>>> import numpy as np
>>> np.set_printoptions(suppress=True, linewidth=160)
>>> data = np.array([[6.0, 5.0, 0.0, 0.0, 5.0],
...     [5.0, 6.0, 0.0, 0.0, 5.0],
...     [0.0, 0.0, 6.0, 5.0, 0.0],
...     [0.0, 0.0, 5.0, 6.0, 0.0],
...     [5.0, 5.0, 0.0, 0.0, 6.0]])
>>> rng = np.random.default_rng(153446)
>>> lab = rng.permutation(5)
>>> print(lab)
[1 0 2 4 3]
>>> other = data[lab][:, lab]
>>> print(np.diag(other))
[6. 6. 6. 6. 6.]
>>> print(other)
[[6. 5. 0. 5. 0.]
 [5. 6. 0. 5. 0.]
 [0. 0. 6. 0. 5.]
 [5. 5. 0. 6. 0.]
 [0. 0. 5. 0. 6.]]
>>> print(round(np.linalg.det(other), 3), np.round(np.linalg.det(data[lab]), 3))
176.0 176.0
>>> vec = np.ones(5)
>>> for _ in range(7):
...     vec = other @ vec
...     vec /= np.linalg.norm(vec)
...     print(round(vec @ other @ vec, 3))
... 
14.802
15.352
15.671
15.839
15.923
15.963
15.982
>>> print(vec.round(3))
[0.576 0.576 0.042 0.576 0.042]
>>> left, sv, VT = np.linalg.svd(data)
>>> print(np.argmax(sv[:-1] / (sv[1:] + 1e-6)) + 1)
2
>>> other = left[:, :2] @ np.diag(sv[:2]) @ VT[:2]
>>> print(np.round(np.abs(data - other).max(), 3))
0.667
>>> t = np.deg2rad(135)
>>> m1 = np.eye(3)
>>> m1[np.ix_([1, 2], [1, 2])] = [[np.cos(t), -np.sin(t)], [np.sin(t), np.cos(t)]]
>>> print(m1.round(3))
[[ 1.     0.     0.   ]
 [ 0.    -0.707 -0.707]
 [ 0.     0.707 -0.707]]
>>> # columns are unit length and at right angles
>>> print(np.round(m1.T @ m1, 3) + 0)
[[1. 0. 0.]
 [0. 1. 0.]
 [0. 0. 1.]]
>>> print(m1[:, 0] @ m1[:, 1])
0.0
>>> print(np.round(m1 @ m1.T, 3) + 0)
[[1. 0. 0.]
 [0. 1. 0.]
 [0. 0. 1.]]
>>> other = m1 / np.linalg.norm(m1, axis=1, keepdims=True)
>>> G = other @ other.T
>>> print((G - 2 * np.eye(3)).round(6).argmax(axis=1))
[1 0 0]
>>> print((np.abs(G) > 0.9).astype(int))
[[1 0 0]
 [0 1 0]
 [0 0 1]]
>>> print(np.degrees(np.arccos(np.clip(G[0, 2], -1, 1))))
90.0
>>> print(G[0])
[1. 0. 0.]
>>> print(np.round(np.einsum("ii->", m1), 3))
-0.414
>>> print(np.round(np.kron(np.eye(2, dtype=int), m1), 3))
[[ 1.     0.     0.     0.     0.     0.   ]
 [ 0.    -0.707 -0.707  0.    -0.    -0.   ]
 [ 0.     0.707 -0.707  0.     0.    -0.   ]
 [ 0.     0.     0.     1.     0.     0.   ]
 [ 0.    -0.    -0.     0.    -0.707 -0.707]
 [ 0.     0.    -0.     0.     0.707 -0.707]]
>>> print(np.round(np.poly(m1), 3))
[ 1.     0.414 -0.414 -1.   ]
>>> print(np.round(m1 @ m1, 3) + 0)
[[ 1.  0.  0.]
 [ 0.  0.  1.]
 [ 0. -1.  0.]]
>>> print(np.round(np.linalg.matrix_power(m1, 3), 3))
[[ 1.     0.     0.   ]
 [ 0.     0.707 -0.707]
 [ 0.     0.707  0.707]]
>>> print(np.round((m1 - m1.T) / 2, 3))
[[ 0.     0.     0.   ]
 [ 0.     0.    -0.707]
 [ 0.     0.707  0.   ]]
>>> np.linalg.determinant(m1)
Traceback (most recent call last):
  File "<python-input-37>", line 1, in <module>
    np.linalg.determinant(m1)
    ^^^^^^^^^^^^^^^^^^^^^
AttributeError: module 'numpy.linalg' has no attribute 'determinant'
>>> vec = np.array([-1, 2, -3])
>>> rhs = m1 @ vec
>>> coef, lr = np.zeros(3), 1 / np.linalg.norm(m1, 2) ** 2
>>> for i in range(25):
...     coef -= lr * m1.T @ (m1 @ coef - rhs)
...     if i % 5 == 0: print(i, round(np.linalg.norm(m1 @ coef - rhs), 3))
... 
0 0.0
5 0.0
10 0.0
15 0.0
20 0.0
>>> print(coef)
[-1.  2. -3.]
>>> J = np.array([[-5, 2, 4, 5, -2, 8, 7],
...     [2, -6, 3, -7, 9, 7, 9],
...     [-3, -2, -2, 6, 4, 9, -5],
...     [-9, 8, 3, 4, 2, 7, -9],
...     [3, 1, -1, -9, 9, 6, 7]])
>>> J[2] = J[1]
>>> print(J)
[[-5  2  4  5 -2  8  7]
 [ 2 -6  3 -7  9  7  9]
 [ 2 -6  3 -7  9  7  9]
 [-9  8  3  4  2  7 -9]
 [ 3  1 -1 -9  9  6  7]]
>>> print(round(float(np.trace(np.linalg.pinv(J) @ J)), 3))
4.0
>>> print(np.allclose(J[:-1].T @ np.linalg.lstsq(J[:-1].T, J[-1])[0], J[-1]))
False
>>> print(np.round(J @ np.linalg.pinv(J) @ J, 3))
[[-5.  2.  4.  5. -2.  8.  7.]
 [ 2. -6.  3. -7.  9.  7.  9.]
 [ 2. -6.  3. -7.  9.  7.  9.]
 [-9.  8.  3.  4.  2.  7. -9.]
 [ 3.  1. -1. -9.  9.  6.  7.]]
>>> print(np.unique(J.round(6), axis=0).shape)
(4, 7)
>>> print([round(float(x), 3) for x in np.linalg.svd(J, compute_uv=False)[:3]])
[29.569, 18.16, 11.385]
>>> print(round(float(np.linalg.norm(J, 2) / np.linalg.norm(J)), 3))
0.8
>>> left, sv, VT = np.linalg.svd(J)
>>> print(sv.round(3) + 0)
[29.569 18.16  11.385  5.766  0.   ]
>>> print(np.argmax(sv[:-1] / (sv[1:] + 1e-6)) + 1)
4
>>> other = left[:, :4] @ np.diag(sv[:4]) @ VT[:4]
>>> print(other.round(3))
[[-5.  2.  4.  5. -2.  8.  7.]
 [ 2. -6.  3. -7.  9.  7.  9.]
 [ 2. -6.  3. -7.  9.  7.  9.]
 [-9.  8.  3.  4.  2.  7. -9.]
 [ 3.  1. -1. -9.  9.  6.  7.]]
>>> print(round(float(np.abs(J - other).max()), 3))
0.0
>>> print(round(float(np.linalg.norm(J - other, 2)), 3), round(sv[4], 3))
0.0 0.0
>>> vec = np.array([1, 1, 5, 0, 2, 2, 4])
>>> print(np.linalg.norm(J @ vec) <= np.linalg.norm(J, 2) * np.linalg.norm(vec) + 1e-9)
True
>>> print(J @ np.eye(7)[5])
[8. 7. 7. 7. 6.]
>>> print(np.einsum("ij,j->i", J, vec))
[57 79 79 -4 57]
>>> print(J * vec)
[[ -5   2  20   0  -4  16  28]
 [  2  -6  15   0  18  14  36]
 [  2  -6  15   0  18  14  36]
 [ -9   8  15   0   4  14 -36]
 [  3   1  -5   0  18  12  28]]
>>> vec @ J
Traceback (most recent call last):
  File "<python-input-64>", line 1, in <module>
    vec @ J
    ~~~~^~~
ValueError: matmul: Input operand 1 has a mismatch in its core dimension 0, with gufunc signature (n?,k),(k,m?)->(n?,m?) (size 5 is different from 7)
>>> print((J @ vec).argmax())
1
>>> print(J @ (2 * vec))
[114 158 158  -8 114]
>>> feats = np.array([[3, 7, 8, 2, 5, 0, 6],
...     [0, 3, 9, 5, 8, 4, 0],
...     [2, 9, 6, 4, 7, 3, 4],
...     [5, 2, 9, 6, 8, 8, 1]])
>>> feats[-1] = feats[0] + 4 * feats[1]
>>> print(feats)
[[ 3  7  8  2  5  0  6]
 [ 0  3  9  5  8  4  0]
 [ 2  9  6  4  7  3  4]
 [ 3 19 44 22 37 16  6]]
>>> # row 3 dominates
>>> left, sv, VT = np.linalg.svd(feats)
>>> vecs = VT[:(sv > 1e-8).sum()]
>>> vec = feats[3] + 2 * feats[2] + rng.integers(2) * np.eye(7)[5]
>>> print(vec)
[ 7. 37. 56. 30. 51. 22. 14.]
>>> print(np.linalg.matrix_rank(np.vstack([feats, vec])))
3
>>> print(np.round(np.diag(vecs.T @ vecs), 3))
[0.111 0.732 0.826 0.2   0.361 0.324 0.446]
>>> left, sv, VT = np.linalg.svd(feats)
>>> print(np.argmax(sv[:-1] / (sv[1:] + 1e-6)) + 1)
3
>>> other = left[:, :3] @ np.diag(sv[:3]) @ VT[:3]
>>> print(np.round(np.linalg.norm(feats - other, 2), 3), np.round(sv[3], 3))
0.0 0.0
>>> print(np.linalg.matrix_rank(other))
3
>>> K = np.load("run5.npy")
>>> print(K)
[[3. 1. 1. 1. 1. 1. 1. 1. 1.]
 [1. 3. 1. 1. 1. 1. 1. 1. 1.]
 [1. 1. 3. 1. 1. 1. 1. 1. 1.]
 [1. 1. 1. 3. 1. 1. 1. 1. 1.]
 [1. 1. 1. 1. 3. 1. 1. 1. 1.]
 [1. 1. 1. 1. 1. 3. 1. 1. 1.]
 [1. 1. 1. 1. 1. 1. 3. 1. 1.]
 [1. 1. 1. 1. 1. 1. 1. 3. 1.]
 [1. 1. 1. 1. 1. 1. 1. 1. 3.]]
>>> # symmetric
>>> f = np.array([1, 3, 2])
>>> print(np.array([np.convolve(row, f, "same") for row in K]))
[[10. 10.  6.  6.  6.  6.  6.  6.  5.]
 [ 6. 12. 10.  6.  6.  6.  6.  6.  5.]
 [ 4.  8. 12. 10.  6.  6.  6.  6.  5.]
 [ 4.  6.  8. 12. 10.  6.  6.  6.  5.]
 [ 4.  6.  6.  8. 12. 10.  6.  6.  5.]
 [ 4.  6.  6.  6.  8. 12. 10.  6.  5.]
 [ 4.  6.  6.  6.  6.  8. 12. 10.  5.]
 [ 4.  6.  6.  6.  6.  6.  8. 12.  9.]
 [ 4.  6.  6.  6.  6.  6.  6.  8. 11.]]
>>> vec = np.ones(9)
>>> for _ in range(3):
...     vec = K @ vec
...     vec /= np.linalg.norm(vec)
...     print(round(vec @ K @ vec, 3))
... 
11.0
11.0
11.0
>>> print(vec.round(3))
[0.333 0.333 0.333 0.333 0.333 0.333 0.333 0.333 0.333]
>>> print(np.round(np.linalg.eigvalsh(K)[-1], 3))
11.0
>>> other = np.array([[3, 1],
...     [4, 1],
...     [1, 4],
...     [4, 3],
...     [5, 0],
...     [5, 2],
...     [0, 3],
...     [5, 2],
...     [1, 0]])
>>> print(np.einsum("ik,kj->ij", K, other))
[[34. 18.]
 [36. 18.]
 [30. 24.]
 [36. 22.]
 [38. 16.]
 [38. 20.]
 [28. 22.]
 [38. 20.]
 [30. 16.]]
>>> print(np.einsum("ik,kj->ji", K, other))
[[34. 36. 30. 36. 38. 38. 28. 38. 30.]
 [18. 18. 24. 22. 16. 20. 22. 20. 16.]]
>>> print(other.T @ K.T)
[[34. 36. 30. 36. 38. 38. 28. 38. 30.]
 [18. 18. 24. 22. 16. 20. 22. 20. 16.]]
>>> print(np.linalg.matrix_rank(np.vstack([K, other.T])))
9
>>> print(np.vstack([K, other.T]).shape)
(11, 9)
>>> print(K @ other)
[[34. 18.]
 [36. 18.]
 [30. 24.]
 [36. 22.]
 [38. 16.]
 [38. 20.]
 [28. 22.]
 [38. 20.]
 [30. 16.]]
>>> print((K @ K)[0])
[17. 13. 13. 13. 13. 13. 13. 13. 13.]
>>> print(K @ np.ones(9))
[11. 11. 11. 11. 11. 11. 11. 11. 11.]
>>> other = np.array([[-8, -5], [-7, -5]])
>>> C = np.array([[2, 0, 0, 1], [1, 1, 2, 2], [2, 2, 2, 0], [0, 1, 2, 2]])
>>> E = np.block([[other, np.zeros((2, 4))], [np.zeros((4, 2)), C]])
>>> print(E)
[[-8. -5.  0.  0.  0.  0.]
 [-7. -5.  0.  0.  0.  0.]
 [ 0.  0.  2.  0.  0.  1.]
 [ 0.  0.  1.  1.  2.  2.]
 [ 0.  0.  2.  2.  2.  0.]
 [ 0.  0.  0.  1.  2.  2.]]
>>> f = np.array([-2, 3, -3])
>>> print(np.round(np.polyval(f, m1[2]), 3))
[-3.    -1.879 -6.121]
>>> arr = np.load("m.npy")
>>> print(arr)
[[-3 -3 -3 -3]
 [ 1  1  1  1]
 [-3 -3 -3 -3]
 [ 1  1  1  1]]
>>> # looks like rank 1
>>> P = np.triu(np.array([[2, -3, 0, -1], [-2, -2, -8, 8], [9, -3, -7, 8], [6, 0, -3, 2]]), 1) + np.eye(4)
>>> other = P @ arr @ np.linalg.inv(P)
>>> print(P @ arr - arr @ P)
[[ -4. -13. -28.  41.]
 [ 32.  35.  40.  17.]
 [  8.  -1. -16.  53.]
 [  0.   3.   8. -15.]]
>>> print(np.round(np.poly(other), 3) + 0)
[1. 4. 0. 0. 0.]
>>> rk = np.linalg.matrix_rank(arr)
>>> print(rk)
1
>>> ns = np.linalg.svd(arr)[2][rk:].T
>>> print(np.linalg.matrix_rank(arr.T @ arr), np.linalg.matrix_rank(arr @ arr.T))
1 1
>>> print([int(np.linalg.matrix_rank(arr[:, :j + 1])) for j in range(4)])
[1, 1, 1, 1]
>>> print([int(np.linalg.matrix_rank(arr[:i])) for i in range(1, len(arr) + 1)])
[1, 1, 1, 1]
>>> print(np.round(ns @ ns.T, 3))
[[ 0.75 -0.25 -0.25 -0.25]
 [-0.25  0.75 -0.25 -0.25]
 [-0.25 -0.25  0.75 -0.25]
 [-0.25 -0.25 -0.25  0.75]]
>>> print(np.allclose(arr @ ns, 0))
True
>>> print(np.round(arr @ ns, 3) + 0)
[[0. 0. 0.]
 [0. 0. 0.]
 [0. 0. 0.]
 [0. 0. 0.]]
>>> print([int(np.linalg.matrix_rank(np.delete(arr, i, axis=0))) for i in range(4)])
[1, 1, 1, 1]
